In [1]: import numpy as np

In [2]: import numpy.linalg as la

In [3]: np.set_printoptions(precision=2, suppress=True, linewidth=120)

In [4]: tidy = lambda a: np.round(a, 2) + 0

In [5]: mat = np.load("m.npy")

In [6]: mat
Out[6]: 
array([[-2.,  1.,  0.],
       [ 0., -2.,  1.],
       [ 0.,  0., -2.]])

In [7]: proj = np.triu(np.array([[-3, 0, -1], [3, -3, -2], [1, -1, 0]]), 1) + np.eye(3)

In [8]: M2 = proj @ mat @ la.inv(proj)

In [9]: print(tidy(la.det(M2)))
-8.0

In [10]: np.poly(M2)
Out[10]: array([ 1.,  6., 12.,  8.])

In [11]: la.matrix_rank(M2)
Out[11]: np.int64(3)

In [12]: X = np.loadtxt("a.csv", delimiter=",")

In [13]: X
Out[13]: 
array([[3., 0., 3.],
       [0., 3., 0.],
       [3., 0., 3.]])

In [14]: Uu, s, vt = la.svd(X)

In [15]: vecs = vt[:(s > 1e-8).sum()]

In [16]: rng = np.random.default_rng(45)

In [17]: vec = X[2] + -1 * X[0] + rng.integers(2) * np.eye(3)[0]

In [18]: vec
Out[18]: array([1., 0., 0.])

In [19]: print(la.matrix_rank(np.vstack([X, vec])))
3

In [20]: tidy(la.norm(vec - vecs.T @ vecs @ vec))
Out[20]: np.float64(0.71)

In [21]: np.allclose(vecs.T @ vecs @ vec, vec)
Out[21]: False

In [22]: print(tidy(vecs.T @ vecs))
[[0.5 0.  0.5]
 [0.  1.  0. ]
 [0.5 0.  0.5]]

In [23]: F = np.load("case11.npy")

In [24]: F
Out[24]: 
array([[ 5,  4,  2,  3],
       [ 3,  2,  0,  1],
       [ 2,  1, -1,  0]])

In [25]: tidy(F @ la.pinv(F) @ F)
Out[25]: 
array([[ 5.,  4.,  2.,  3.],
       [ 3.,  2.,  0.,  1.],
       [ 2.,  1., -1.,  0.]])

In [26]: la.lstsq(F[:-1].T, F[-1])[2]
Out[26]: np.int32(2)

In [27]: print(np.abs(np.diag(la.qr(F)[1])) > 1e-9)
[ True  True False]

In [28]: tidy(np.trace(la.pinv(F) @ F))
Out[28]: np.float64(2.0)

In [29]: np.allclose(F[:-1].T @ la.lstsq(F[:-1].T, F[-1])[0], F[-1])
Out[29]: True

In [30]: r = la.matrix_rank(F)

In [31]: print(r)
2

In [32]: null = la.svd(F)[2][r:].T

In [33]: null.shape
Out[33]: (4, 2)

In [34]: tidy(F @ null)
Out[34]: 
array([[0., 0.],
       [0., 0.],
       [0., 0.]])

In [35]: [round(float(x), 2) for x in la.svd(F, compute_uv=False)[:3]]
Out[35]: [8.37, 2.0, 0.0]

In [36]: np.argsort(-la.norm(F, axis=0).round(6), kind="stable")[:3]
Out[36]: array([0, 1, 3])

In [37]: la.cond(F) > 100
Out[37]: np.True_

In [38]: data = np.load("w.npy")

In [39]: data
Out[39]: 
array([[ 2.62,  4.18,  3.18],
       [ 2.03,  4.25,  2.82],
       [ 2.13,  3.99,  2.99],
       [ 2.01,  4.06,  2.8 ],
       [ 1.96,  3.96,  3.01],
       [ 2.2 ,  3.7 ,  2.56],
       [ 2.27,  4.24,  3.13],
       [ 1.94,  4.19,  2.98],
       [ 2.18,  3.8 ,  2.68],
       [ 2.2 ,  4.13,  2.94],
       [-5.14, -1.09, -2.65],
       [-5.23, -0.9 , -2.65],
       [-5.22, -1.27, -3.25],
       [-5.43, -1.14, -3.21],
       [-5.36, -1.05, -3.  ],
       [-5.25, -1.14, -3.07],
       [-4.13, -0.55, -2.52],
       [-5.22, -0.97, -2.52],
       [-4.52, -0.98, -2.99],
       [-4.9 , -1.19, -2.98]])

In [40]: M2 = np.c_[data[:, :2] @ np.array([[6, 7], [7, 6]]), np.array([1, 1, 0, 0, -2, -1, -1, 1, 1, 2, -2, 1, 2, -2, 2, 0, -1, 2, -2, -1])]

In [41]: tidy(M2)
Out[41]: 
array([[ 44.98,  43.42,   1.  ],
       [ 41.93,  39.71,   1.  ],
       [ 40.71,  38.85,   0.  ],
       [ 40.48,  38.43,   0.  ],
       [ 39.48,  37.48,  -2.  ],
       [ 39.1 ,  37.6 ,  -1.  ],
       [ 43.3 ,  41.33,  -1.  ],
       [ 40.97,  38.72,   1.  ],
       [ 39.68,  38.06,   1.  ],
       [ 42.11,  40.18,   2.  ],
       [-38.47, -42.52,  -2.  ],
       [-37.68, -42.01,   1.  ],
       [-40.21, -44.16,   2.  ],
       [-40.56, -44.85,  -2.  ],
       [-39.51, -43.82,   2.  ],
       [-39.48, -43.59,   0.  ],
       [-28.63, -32.21,  -1.  ],
       [-38.11, -42.36,   2.  ],
       [-33.98, -37.52,  -2.  ],
       [-37.73, -41.44,  -1.  ]])

In [42]: tidy(la.norm(M2 - data @ la.lstsq(data, M2)[0], axis=0))
Out[42]: array([0.  , 0.  , 6.26])

In [43]: tidy(la.lstsq(data, M2[:, 0])[0])
Out[43]: array([6., 7., 0.])

In [44]: la.matrix_rank(np.c_[data, M2])
Out[44]: np.int64(4)

In [45]: M2 = np.array([[-9, -9, -8], [0, 7, -4], [-3, -8, -1]])

In [46]: np.vstack([data, M2.T]).shape
Out[46]: (23, 3)

In [47]: la.matrix_rank(np.vstack([data, M2.T]))
Out[47]: np.int64(3)

In [48]: tidy(np.einsum("ij->j", data))
Out[48]: array([-28.86,  30.22,   0.25])

In [49]: M2 = np.array([[-3, -2, 0]])

In [50]: A = np.block([[np.zeros((1, 1)), M2], [M2.T, np.zeros((3, 3))]])

In [51]: A
Out[51]: 
array([[ 0., -3., -2.,  0.],
       [-3.,  0.,  0.,  0.],
       [-2.,  0.,  0.,  0.],
       [ 0.,  0.,  0.,  0.]])

In [52]: Uu, s, vt = la.svd(F)

In [53]: vecs = vt[:(s > 1e-8).sum()]

In [54]: vec = F[0] + 4 * F[1] + rng.integers(2) * np.eye(4)[1]

In [55]: vec
Out[55]: array([17., 13.,  2.,  7.])

In [56]: tidy(vecs.T @ vecs)
Out[56]: 
array([[ 0.7,  0.4, -0.2,  0.1],
       [ 0.4,  0.3,  0.1,  0.2],
       [-0.2,  0.1,  0.7,  0.4],
       [ 0.1,  0.2,  0.4,  0.3]])

In [57]: print(np.allclose(vecs.T @ vecs @ vec, vec))
False

In [58]: tidy(np.sort(la.eigvals(A).real))
Out[58]: array([-3.61,  0.  ,  0.  ,  3.61])

In [59]: (la.matrix_power((A != 0) + (A.T != 0) + np.eye(4), 4) > 0).astype(int)
Out[59]: 
array([[1, 1, 1, 0],
       [1, 1, 1, 0],
       [1, 1, 1, 0],
       [0, 0, 0, 1]])

In [60]: np.flatnonzero(la.matrix_power((A != 0) + (A.T != 0) + np.eye(4), 4)[1])
Out[60]: array([0, 1, 2])

In [61]: tidy(la.det(A))
Out[61]: np.float64(0.0)
